% python3 -q
>>> import numpy as np
>>> import numpy.linalg as la
>>> np.set_printoptions(suppress=True, linewidth=200)
>>> rd = lambda a: np.round(a, 2) + 0
>>> A = np.load("x.npy")
>>> A
array([[-2,  1,  4,  0, -2,  0,  1],
       [ 2, -5, -2,  0,  5,  0,  5],
       [ 4,  5,  4,  0,  3,  0,  5],
       [ 0,  0,  0,  1,  0, -2,  0],
       [-1,  4,  1,  0, -1,  0,  4],
       [ 0,  0,  0,  2,  0, -3,  0],
       [-1, -1,  2,  0,  1,  0,  5]])
>>> # 2 blocks once reordered
>>> np.flatnonzero(la.matrix_power((A != 0) + (A.T != 0) + np.eye(7), 7)[5])
array([3, 5])
>>> A @ A
array([[ 23,   4,   6,   0,  24,   0,  20],
       [-32,  32,  25,   0, -35,   0,  12],
       [ 10,   6,  35,   0,  31,   0,  86],
       [  0,   0,   0,  -3,   0,   4,   0],
       [ 11, -24,  -1,   0,  30,   0,  40],
       [  0,   0,   0,  -4,   0,   5,   0],
       [  2,  13,  17,   0,   7,   0,  33]])
>>> (la.matrix_power((A != 0) + (A.T != 0) + np.eye(7), 7) > 0).astype(int)
array([[1, 1, 1, 0, 1, 0, 1],
       [1, 1, 1, 0, 1, 0, 1],
       [1, 1, 1, 0, 1, 0, 1],
       [0, 0, 0, 1, 0, 1, 0],
       [1, 1, 1, 0, 1, 0, 1],
       [0, 0, 0, 1, 0, 1, 0],
       [1, 1, 1, 0, 1, 0, 1]])
>>> rd(la.det(A))
np.float64(-130.0)
>>> (A != 0).astype(int)
array([[1, 1, 1, 0, 1, 0, 1],
       [1, 1, 1, 0, 1, 0, 1],
       [1, 1, 1, 0, 1, 0, 1],
       [0, 0, 0, 1, 0, 1, 0],
       [1, 1, 1, 0, 1, 0, 1],
       [0, 0, 0, 1, 0, 1, 0],
       [1, 1, 1, 0, 1, 0, 1]])
>>> B = np.array([[1, -3, -1, 4]])
>>> M = B.T @ B
>>> M
array([[  1,  -3,  -1,   4],
       [ -3,   9,   3, -12],
       [ -1,   3,   1,  -4],
       [  4, -12,  -4,  16]])
>>> vals, evecs = la.eigh(M)
>>> rd(evecs.T @ M @ evecs)
array([[ 0.,  0.,  0.,  0.],
       [ 0.,  0.,  0.,  0.],
       [ 0.,  0.,  0.,  0.],
       [ 0.,  0.,  0., 27.]])
>>> rd(vals)
array([ 0.,  0.,  0., 27.])
>>> rd(vals.sum()), np.trace(M)
(np.float64(27.0), np.int64(27))
>>> np.abs(evecs[:, -1]).round(6).argmax()
np.int64(3)
>>> rd(np.abs(evecs[:, -1]))
array([0.19, 0.58, 0.19, 0.77])
>>> rd(la.eigvalsh(M @ M))
array([  0.,   0.,   0., 729.])
>>> np.unique(vals.round(6) + 0, return_counts=True)[1]
array([3, 1])
